% ipython --no-banner

In [1]: import numpy as np

In [2]: np.set_printoptions(precision=3, suppress=True, linewidth=120, floatmode="fixed")

In [3]: def rnd(a):
   ...:     return np.round(a, 3) + 0
   ...: 

In [4]: Y = np.array([[9, 1], [-6, 9], [-7, 1]])

In [5]: m1 = np.kron(np.eye(3, dtype=int), Y)

In [6]: m1
Out[6]: 
array([[ 9,  1,  0,  0,  0,  0],
       [-6,  9,  0,  0,  0,  0],
       [-7,  1,  0,  0,  0,  0],
       [ 0,  0,  9,  1,  0,  0],
       [ 0,  0, -6,  9,  0,  0],
       [ 0,  0, -7,  1,  0,  0],
       [ 0,  0,  0,  0,  9,  1],
       [ 0,  0,  0,  0, -6,  9],
       [ 0,  0,  0,  0, -7,  1]])

In [7]: vec = np.array([4, 1, 6, 9, 4, 0])

In [8]: rhs = m1 @ vec

In [9]: rnd(np.linalg.pinv(m1) @ m1)
Out[9]: 
array([[1.000, 0.000, 0.000, 0.000, 0.000, 0.000],
       [0.000, 1.000, 0.000, 0.000, 0.000, 0.000],
       [0.000, 0.000, 1.000, 0.000, 0.000, 0.000],
       [0.000, 0.000, 0.000, 1.000, 0.000, 0.000],
       [0.000, 0.000, 0.000, 0.000, 1.000, 0.000],
       [0.000, 0.000, 0.000, 0.000, 0.000, 1.000]])

In [10]: rhs
Out[10]: array([ 37, -15, -27,  63,  45, -33,  36, -24, -28])

In [11]: rng = np.random.default_rng(6851)

In [12]: rhs = rhs + 0.3 * rng.normal(size=9)

In [13]: rnd(rhs)
Out[13]: array([ 36.661, -15.928, -26.842,  62.992,  44.520, -33.129,  35.834, -24.411, -28.095])

In [14]: c, *_ = np.linalg.lstsq(m1, rhs)

In [15]: rnd(np.linalg.norm(rhs - m1 @ c))
Out[15]: np.float64(0.143)

In [16]: rnd(m1.T @ (rhs - m1 @ c))
Out[16]: array([0.000, 0.000, 0.000, 0.000, 0.000, 0.000])

In [17]: rnd(c)
Out[17]: array([ 3.970,  0.879,  6.007,  8.951,  3.994, -0.052])

In [18]: Uu, sigma, VT = np.linalg.svd(m1, full_matrices=False)

In [19]: rnd(np.cumsum(sigma ** 2) / np.sum(sigma ** 2))
Out[19]: array([0.256, 0.511, 0.767, 0.845, 0.922, 1.000])

In [20]: (sigma > 1e-8).sum()
Out[20]: np.int64(6)

In [21]: vec = np.array([2, 2, 1, 1, 3, 1])

In [22]: h = np.maximum(m1 @ vec, 0)

In [23]: print(m1 * (h > 1e-9)[:, None])
[[ 9  1  0  0  0  0]
 [-6  9  0  0  0  0]
 [ 0  0  0  0  0  0]
 [ 0  0  9  1  0  0]
 [ 0  0 -6  9  0  0]
 [ 0  0  0  0  0  0]
 [ 0  0  0  0  9  1]
 [ 0  0  0  0  0  0]
 [ 0  0  0  0  0  0]]

In [24]: print(np.maximum(m1 @ (3 * vec), 0))
[60 18  0 30  9  0 84  0  0]

In [25]: m1.T @ h
Out[25]: array([144,  74,  72,  37, 252,  28])

In [26]: print(rnd(np.tanh(m1 @ vec)))
[ 1.000  1.000 -1.000  1.000  0.995 -1.000  1.000 -1.000 -1.000]

In [27]: h
Out[27]: array([20,  6,  0, 10,  3,  0, 28,  0,  0])

In [28]: def softmax(z):
    ...:     e = np.exp(z - z.max(axis=-1, keepdims=True))
    ...:     return e / e.sum(axis=-1, keepdims=True)
    ...: 

In [29]: print(rnd(softmax(m1[8] + 4)))
[0.149 0.149 0.149 0.149 0.000 0.405]

In [30]: rnd(softmax(m1[8]))
Out[30]: array([0.149, 0.149, 0.149, 0.149, 0.000, 0.405])

In [31]: S = m1 @ m1.T / np.sqrt(6)

In [32]: softmax(S).round(6).argmax(axis=1)
Out[32]: array([0, 1, 1, 3, 4, 4, 6, 7, 7])

In [33]: Y = np.c_[m1[:, :4] @ np.array([[1, 2, 0, 1], [1, 2, 1, 1], [0, 2, 1, 2], [0, 2, 1, 2]]), np.array([3, 9, 8, 1, 6, 2, 0, 5, 2])]

In [34]: Y
Out[34]: 
array([[ 10,  20,   1,  10,   3],
       [  3,   6,   9,   3,   9],
       [ -6, -12,   1,  -6,   8],
       [  0,  20,  10,  20,   1],
       [  0,   6,   3,   6,   6],
       [  0, -12,  -6, -12,   2],
       [  0,   0,   0,   0,   0],
       [  0,   0,   0,   0,   5],
       [  0,   0,   0,   0,   2]])

In [35]: print(np.linalg.matrix_rank(Y))
4

In [36]: rnd(np.linalg.norm(np.linalg.qr(m1)[0].T @ Y, axis=0) ** 2 / ((Y ** 2).sum(axis=0) + 1e-12))
Out[36]: array([1.000, 1.000, 1.000, 1.000, 0.778])

In [37]: rnd(np.linalg.norm(Y - m1 @ np.linalg.lstsq(m1, Y)[0], axis=0))
Out[37]: array([0.000, 0.000, 0.000, 0.000, 7.046])

In [38]: F = np.maximum(np.array([[-1],
    ...:     [1],
    ...:     [0],
    ...:     [-1],
    ...:     [-3],
    ...:     [-1],
    ...:     [1],
    ...:     [0],
    ...:     [3],
    ...:     [-2],
    ...:     [-2],
    ...:     [0],
    ...:     [2],
    ...:     [-3],
    ...:     [0],
    ...:     [-3],
    ...:     [1],
    ...:     [-1],
    ...:     [-3],
    ...:     [-3],
    ...:     [1],
    ...:     [2],
    ...:     [2]]) @ np.array([[1, -3, 5]]) + np.array([9, 7, 0]), 0)

In [39]: F
Out[39]: 
array([[ 8, 10,  0],
       [10,  4,  5],
       [ 9,  7,  0],
       [ 8, 10,  0],
       [ 6, 16,  0],
       [ 8, 10,  0],
       [10,  4,  5],
       [ 9,  7,  0],
       [12,  0, 15],
       [ 7, 13,  0],
       [ 7, 13,  0],
       [ 9,  7,  0],
       [11,  1, 10],
       [ 6, 16,  0],
       [ 9,  7,  0],
       [ 6, 16,  0],
       [10,  4,  5],
       [ 8, 10,  0],
       [ 6, 16,  0],
       [ 6, 16,  0],
       [10,  4,  5],
       [11,  1, 10],
       [11,  1, 10]])

In [40]: z = F[:, 1] > np.median(F[:, 1])

In [41]: r0 = F[z].mean(axis=0) - F[~z].mean(axis=0)

In [42]: z.astype(int)
Out[42]: array([1, 0, 0, 1, 1, 1, 0, 0, 0, 1, 1, 0, 0, 1, 0, 1, 0, 1, 1, 1, 0, 0, 0])
